>>> import numpy as np
>>> from numpy import linalg as LA
>>> np.set_printoptions(precision=2, suppress=True, linewidth=140, floatmode="fixed")
>>> mat = np.load("out15.npy")
>>> mat
array([[  1.33,   2.94,   7.93,   1.13,   6.01,  -1.34,   1.56,   9.08,  -0.26,   5.16],
       [  2.90,  -6.20,   1.69,   6.24,  -2.55,  10.46,  -6.13,   1.17,  11.78,  15.29],
       [  3.11,  -5.41,  -2.06,  10.90,  -2.07,  -2.39,  -3.03,   9.81,  -4.43,  -8.18],
       [  1.62,   0.87,  -4.36,  -4.73,   2.57,  -1.32,   3.77,  -5.66,  -7.00,  -3.06],
       [  7.95,  -3.67,  -3.65,  -8.12, -10.17,  -1.29,  -4.10,  -7.21,   9.51,  10.38],
       [ -5.74,   9.26,  19.20,  12.77,  15.00,   2.74,   2.35,  -1.04,  -7.68,   3.87],
       [  3.91,  -4.50,  -1.68,  14.48, -12.88,   2.12,  -5.79,  -5.85,   0.81, -16.79],
       [ -4.62,   4.77,  -3.35,  -7.06,  10.52,  -5.02,  -0.96,   9.42,  -0.28,   5.18],
       [ -5.84, -10.28,   8.20,   9.82,   0.64,  -7.50, -11.49,   0.67,   5.40,  10.07],
       [  2.97,   4.44,  -3.87,  -4.80,   6.36,   3.78,  -0.39,   0.26,   2.03,  -6.28],
       [ -1.08,  10.81,  15.90,  -4.08,   7.30,   8.94,   7.16,   2.60,  -8.13,  -3.61],
       [-10.00,   3.15,   0.93,  11.28,  -2.70,   6.23,   8.41, -14.98,   7.70,   2.15],
       [ -3.30,   5.35,   3.50,   1.29,  -4.95,   3.56,   6.84,  -6.18,  -0.62,   5.27]])
>>> proj = mat @ LA.solve(mat.T @ mat, mat.T)
>>> np.allclose(proj @ proj, proj)
True
>>> np.diag(proj)
array([0.71, 0.97, 0.60, 0.64, 0.78, 0.92, 0.82, 0.76, 0.84, 0.63, 0.82, 0.90, 0.61])
>>> proj @ mat[:, 2]
array([ 7.93,  1.69, -2.06, -4.36, -3.65, 19.20, -1.68, -3.35,  8.20, -3.87, 15.90,  0.93,  3.50])
>>> np.round(LA.eigvalsh(proj), 2) + 0
array([0.00, 0.00, 0.00, 1.00, 1.00, 1.00, 1.00, 1.00, 1.00, 1.00, 1.00, 1.00, 1.00])
>>> Q, vecs = LA.qr(mat[:, :8])[0], LA.qr(mat[:, 8:])[0]
>>> sig = LA.svd(Q.T @ vecs, compute_uv=False)
>>> sig
array([0.90, 0.72])
>>> np.round(LA.norm(Q @ Q.T - vecs @ vecs.T, 2), 2)
np.float64(1.0)
>>> (sig > 0.9).sum()
np.int64(0)
>>> x0 = np.array([4, 3, 4, 1, 1, 2, 2, 2, 5, 0])
>>> target = mat @ x0
>>> np.round(LA.solve(mat.T @ mat, mat.T @ target), 2) + 0
array([4.00, 3.00, 4.00, 1.00, 1.00, 2.00, 2.00, 2.00, 5.00, 0.00])
>>> np.round(LA.lstsq(mat, target)[0], 2) + 0
array([4.00, 3.00, 4.00, 1.00, 1.00, 2.00, 2.00, 2.00, 5.00, 0.00])
>>> try:
...     LA.solve(mat, target)
... except LA.LinAlgError as e:
...     print(e)
... 
Last 2 dimensions of the array must be square
>>> rng = np.random.default_rng(767648)
>>> target = target + 0.05 * rng.normal(size=13)
>>> target
array([ 70.29,  73.43, -16.64, -51.95,  10.29,  79.08, -18.01,  -8.62, -20.57,  28.77,  91.66,  19.57,  18.59])
>>> b, *_ = LA.lstsq(mat, target)
>>> b.round(2) + 0
array([4.00, 3.01, 4.00, 1.00, 1.00, 2.00, 1.99, 2.00, 5.00, 0.00])
>>> print(b.round())
[4.00 3.00 4.00 1.00 1.00 2.00 2.00 2.00 5.00 0.00]
>>> np.round(mat.T @ (target - mat @ b), 2) + 0
array([0.00, 0.00, 0.00, 0.00, 0.00, 0.00, 0.00, 0.00, 0.00, 0.00])
>>> print(round(LA.norm(target - mat @ b), 2))
0.06
>>> [round(float(LA.norm(LA.solve(mat.T @ mat + lam * np.eye(10), mat.T @ target))), 2) for lam in (0, 1, 10, 100)]
[8.94, 8.82, 8.04, 5.75]
>>> blk = np.stack([mat, -3 * mat, mat[::-1]])
>>> blk.shape
(3, 13, 10)
>>> np.einsum("bij,cij->bc", blk, blk)
array([[  6272.57, -18817.71,   1262.26],
       [-18817.71,  56453.12,  -3786.77],
       [  1262.26,  -3786.77,   6272.57]])
>>> LA.norm(blk, axis=(1, 2))
array([ 79.20, 237.60,  79.20])
>>> print(LA.matrix_rank(blk))
[10 10 10]
>>> arr = np.load("m.npy")
>>> arr
array([[-4.00,  5.00,  0.00,  0.00,  0.00,  0.00,  0.00,  0.00],
       [ 5.00,  3.00,  5.00,  0.00,  0.00,  0.00,  0.00,  0.00],
       [ 0.00,  5.00,  3.00,  5.00,  0.00,  0.00,  0.00,  0.00],
       [ 0.00,  0.00,  5.00, -3.00,  5.00,  0.00,  0.00,  0.00],
       [ 0.00,  0.00,  0.00,  5.00,  3.00,  5.00,  0.00,  0.00],
       [ 0.00,  0.00,  0.00,  0.00,  5.00, -1.00,  5.00,  0.00],
       [ 0.00,  0.00,  0.00,  0.00,  0.00,  5.00, -1.00,  5.00],
       [ 0.00,  0.00,  0.00,  0.00,  0.00,  0.00,  5.00, -3.00]])
>>> idx = rng.permutation(8)
>>> idx
array([3, 1, 0, 4, 7, 6, 2, 5])
>>> other = arr[idx][:, idx]
>>> np.trace(other)
np.float64(-3.0)
>>> print(other)
[[-3.00  0.00  0.00  5.00  0.00  0.00  5.00  0.00]
 [ 0.00  3.00  5.00  0.00  0.00  0.00  5.00  0.00]
 [ 0.00  5.00 -4.00  0.00  0.00  0.00  0.00  0.00]
 [ 5.00  0.00  0.00  3.00  0.00  0.00  0.00  5.00]
 [ 0.00  0.00  0.00  0.00 -3.00  5.00  0.00  0.00]
 [ 0.00  0.00  0.00  0.00  5.00 -1.00  0.00  5.00]
 [ 5.00  5.00  0.00  0.00  0.00  0.00  3.00  0.00]
 [ 0.00  0.00  0.00  5.00  0.00  5.00  0.00 -1.00]]
>>> np.round(LA.det(other), 2), round(LA.det(arr[idx]), 2)
(np.float64(832353.0), np.float64(832353.0))
>>> np.sort(np.abs(LA.eigvals(other)))
array([ 1.39,  3.08,  4.29,  6.49,  8.20,  8.35,  9.72, 10.46])
>>> x0 = np.array([-1, -5, -4, 0, -4, 2, -5, 5])
>>> target = arr @ x0
>>> target
array([-21.00, -40.00, -37.00, -40.00,  -2.00, -47.00,  40.00, -40.00])
>>> np.round(LA.solve(arr, arr[:, 2]), 2) + 0
array([0.00, 0.00, 1.00, 0.00, 0.00, 0.00, 0.00, 0.00])
>>> E = np.load("case14.npy")
>>> E
array([[-1, -1,  3,  0,  2],
       [ 2, -2, -1, -3, -2],
       [-1, -2,  1,  2,  3],
       [ 2,  2, -3,  0,  1],
       [-3, -3,  0, -2, -1],
       [-1,  2,  0,  3, -1]])
>>> np.round(LA.norm(E[1] - E[0]), 2)
np.float64(7.14)
>>> LA.norm(E, axis=1).argmax()
np.int64(4)
>>> np.round(LA.norm(E) ** 2 / LA.norm(E, 2) ** 2, 2)
np.float64(2.51)
>>> LA.norm(E, axis=1)
array([3.87, 4.69, 4.36, 4.24, 4.80, 3.87])
>>> other = E[0, 0] * E[1:] - np.outer(E[1:, 0], E[0])
>>> print(other)
[[ 0  4 -5  3 -2]
 [ 0  1  2 -2 -1]
 [ 0  0 -3  0 -5]
 [ 0  0  9  2  7]
 [ 0 -3  3 -3  3]]
>>> E[:, 0] / E[0, 0]
array([ 1.00, -2.00,  1.00, -2.00,  3.00,  1.00])
